In [1]: import numpy as np

In [2]: np.set_printoptions(precision=3, suppress=True, linewidth=200, sign=" ")

In [3]: J = np.load("a.npy")

In [4]: J
Out[4]: 
array([[-9,  4,  0,  0, -8, -5,  1,  1, -6,  9, -8],
       [-9,  8, -8, -1, -9,  1,  9,  8,  6,  8, -6],
       [-9,  1,  7, -8,  0,  4, -6, -5, -5, -3, -2],
       [ 5,  5,  6,  7, -1,  6,  8, -1,  1,  0, -8],
       [ 6, -1,  5, -5, -9, -8,  8, -9,  5, -8,  3],
       [ 5,  5,  6,  7, -1,  6,  8, -1,  1,  0, -8],
       [ 4,  2, -9,  0,  8,  9,  2, -6, -2,  1,  1],
       [ 1,  6,  0, -3,  5, -9, -3, -7, -3, -7, -3]])

In [5]: Y = J / np.linalg.norm(J, axis=1, keepdims=True)

In [6]: C2 = Y @ Y.T

In [7]: (np.abs(C2) > 0.9).astype(int)
Out[7]: 
array([[ 1,  0,  0,  0,  0,  0,  0,  0],
       [ 0,  1,  0,  0,  0,  0,  0,  0],
       [ 0,  0,  1,  0,  0,  0,  0,  0],
       [ 0,  0,  0,  1,  0,  1,  0,  0],
       [ 0,  0,  0,  0,  1,  0,  0,  0],
       [ 0,  0,  0,  1,  0,  1,  0,  0],
       [ 0,  0,  0,  0,  0,  0,  1,  0],
       [ 0,  0,  0,  0,  0,  0,  0,  1]])

In [8]: np.linalg.norm(Y, axis=1)
Out[8]: array([ 1.,  1.,  1.,  1.,  1.,  1.,  1.,  1.])

In [9]: (C2 - 2 * np.eye(8)).round(6).argmax(axis=1)
Out[9]: array([ 1,  0,  7,  5,  7,  3,  3,  4])

In [10]: np.argwhere(np.triu(np.abs(C2) > 0.95, 1))
Out[10]: array([[ 3,  5]])

In [11]: rank = np.linalg.matrix_rank(J)

In [12]: rank
Out[12]: np.int64(7)

In [13]: ns = np.linalg.svd(J)[2][rank:].T

In [14]: np.linalg.matrix_rank(J.T @ J), np.linalg.matrix_rank(J @ J.T)
Out[14]: (np.int64(7), np.int64(7))

In [15]: [int(np.linalg.matrix_rank(J[:, :j + 1])) for j in range(11)]
Out[15]: [1, 2, 3, 4, 5, 6, 7, 7, 7, 7, 7]

In [16]: np.allclose(J @ ns, 0)
Out[16]: True

In [17]: np.abs(np.diag(np.linalg.qr(J)[1])) > 1e-9
Out[17]: array([ True,  True,  True,  True,  True,  True,  True, False])

In [18]: np.linalg.lstsq(J[:-1].T, J[-1])[2]
Out[18]: np.int32(6)

In [19]: np.unique(J.round(6), axis=0).shape
Out[19]: (7, 11)

In [20]: r0, r1 = J[6], J[5]

In [21]: r0 @ r0
Out[21]: np.int64(292)

In [22]: p = (r0 @ r1) / (r0 @ r0) * r0

In [23]: r1 - p
Out[23]: array([ 4.534,  4.767,  7.048,  7.   , -1.932,  4.952,  7.767, -0.301,  1.233, -0.116, -8.116])

In [24]: p
Out[24]: array([ 0.466,  0.233, -1.048,  0.   ,  0.932,  1.048,  0.233, -0.699, -0.233,  0.116,  0.116])

In [25]: E = np.loadtxt("x.csv", delimiter=",")

In [26]: E
Out[26]: 
array([[-0.4  , -0.9  , -1.2  , -0.2  ,  0.   , -1.1  , -0.4  ,  0.5  ],
       [ 0.9  ,  1.1  ,  0.9  ,  0.7  ,  0.4  , -1.1  ,  0.   , -1.7  ],
       [-1.2  ,  0.2  , -0.8  , -0.2  ,  0.1  ,  0.8  , -0.9  , -0.9  ],
       [ 0.3  ,  0.4  ,  0.4  ,  0.8  ,  0.7  , -0.3  , -0.2  , -1.   ],
       [-0.5  ,  0.5  , -1.2  ,  0.   ,  0.6  , -1.1  ,  0.6  , -0.4  ],
       [ 0.1  ,  1.   ,  2.8  ,  0.4  ,  1.1  ,  1.   ,  0.8  ,  0.8  ],
       [-0.5  , -1.3  , -0.2  , -1.3  ,  0.1  ,  0.9  ,  0.9  ,  0.9  ],
       [ 0.1  , -1.9  ,  0.6  , -0.9  ,  0.5  , -0.7  ,  0.9  , -3.3  ],
       [ 1.2  , -1.1  ,  0.2  ,  0.7  ,  0.2  ,  1.3  ,  0.2  , -0.6  ],
       [-0.586,  0.341, -1.092,  0.276,  0.838, -0.864,  1.034, -0.542],
       [ 0.3  ,  0.2  ,  0.9  ,  0.2  , -1.8  ,  2.4  ,  1.6  ,  0.8  ]])

In [27]: x0 = np.array([5, 1, 2, 3, 1, 5, 0, 2])

In [28]: target = E @ x0

In [29]: np.round(np.linalg.pinv(E) @ E, 3) + 0
Out[29]: 
array([[ 1.,  0.,  0.,  0.,  0.,  0.,  0.,  0.],
       [ 0.,  1.,  0.,  0.,  0.,  0.,  0.,  0.],
       [ 0.,  0.,  1.,  0.,  0.,  0.,  0.,  0.],
       [ 0.,  0.,  0.,  1.,  0.,  0.,  0.,  0.],
       [ 0.,  0.,  0.,  0.,  1.,  0.,  0.,  0.],
       [ 0.,  0.,  0.,  0.,  0.,  1.,  0.,  0.],
       [ 0.,  0.,  0.,  0.,  0.,  0.,  1.,  0.],
       [ 0.,  0.,  0.,  0.,  0.,  0.,  0.,  1.]])

In [30]: np.round(np.linalg.lstsq(E, target)[0], 3) + 0
Out[30]: array([ 5.,  1.,  2.,  3.,  1.,  5.,  0.,  2.])

In [31]: rng = np.random.default_rng(74545)

In [32]: target = target + 0.1 * rng.normal(size=11)

In [33]: target
Out[33]: array([-10.42 ,   0.887,  -5.759,   2.233, -10.197,  16.008,  -1.79 , -12.362,  12.936,  -8.516,  15.896])

In [34]: beta, *_ = np.linalg.lstsq(E, target)

In [35]: np.round(np.linalg.norm(target - E @ beta), 3)
Out[35]: np.float64(0.175)

In [36]: [round(float(np.linalg.norm(np.linalg.solve(E.T @ E + lam * np.eye(8), E.T @ target))), 2) for lam in (0, 1, 10, 100)]
Out[36]: [8.27, 7.27, 4.79, 1.34]

In [37]: beta.round()
Out[37]: array([ 5.,  1.,  2.,  3.,  1.,  5., -0.,  2.])
